$ ipython --no-banner

In [1]: import numpy as np

In [2]: import numpy.linalg as la

In [3]: np.set_printoptions(precision=2, suppress=True, linewidth=120, legacy="1.25")

In [4]: rd = lambda a: np.round(a, 2) + 0

In [5]: X = np.load("case4.npy")

In [6]: X
Out[6]: 
array([[ 1,  2,  1,  1],
       [ 2, 13,  5,  8],
       [ 1,  5,  2,  3],
       [ 1,  8,  3,  5]])

In [7]: # symmetric, so the eigenvalues are real

In [8]: out = X / np.sqrt((X ** 2).mean(axis=1, keepdims=True))

In [9]: la.matrix_rank(X - X.mean(axis=1, keepdims=True))
Out[9]: 2

In [10]: la.matrix_rank(out) == la.matrix_rank(X)
Out[10]: True

In [11]: print(rd(out[0]))
[0.76 1.51 0.76 0.76]

In [12]: rd(la.norm(out, axis=1))
Out[12]: array([2., 2., 2., 2.])

In [13]: ev, evecs = la.eigh(X)

In [14]: x0 = np.array([-7, 5, 0, 2])

In [15]: (np.sign(evecs[:, -1].round(6)) == np.sign(evecs[0, -1].round(6))).astype(int)
Out[15]: array([1, 1, 1, 1])

In [16]: rd(evecs * np.maximum(ev, 0) @ evecs.T)
Out[16]: 
array([[ 1.,  2.,  1.,  1.],
       [ 2., 13.,  5.,  8.],
       [ 1.,  5.,  2.,  3.],
       [ 1.,  8.,  3.,  5.]])

In [17]: x0 @ X @ x0
Out[17]: 386

In [18]: rd(la.eigvalsh(X[1:, 1:]))
Out[18]: array([ 0.  ,  0.15, 19.85])

In [19]: F = np.array([[0.0, -1.0, 1.0], [-1.0, 0.0, 0.0], [1.0, 0.0, 0.0]])

In [20]: F
Out[20]: 
array([[ 0., -1.,  1.],
       [-1.,  0.,  0.],
       [ 1.,  0.,  0.]])

In [21]: rng = np.random.default_rng(296)

In [22]: lab = rng.permutation(3)

In [23]: lab
Out[23]: array([0, 1, 2])

In [24]: out = F[lab][:, lab]

In [25]: rd(la.det(out)), rd(la.det(F[lab]))
Out[25]: (0.0, 0.0)

In [26]: out
Out[26]: 
array([[ 0., -1.,  1.],
       [-1.,  0.,  0.],
       [ 1.,  0.,  0.]])

In [27]: np.allclose(out, F)
Out[27]: True

In [28]: rd(np.sort(np.abs(la.eigvals(out))))
Out[28]: array([0.  , 1.41, 1.41])

In [29]: print(np.trace(out))
0.0

In [30]: la.cond(F) > 100
Out[30]: True

In [31]: [round(float(x), 2) for x in la.svd(F, compute_uv=False)[:3]]
Out[31]: [1.41, 1.41, 0.0]

In [32]: np.argsort(-la.norm(F, axis=0).round(6), kind="stable")[:3]
Out[32]: array([0, 1, 2])
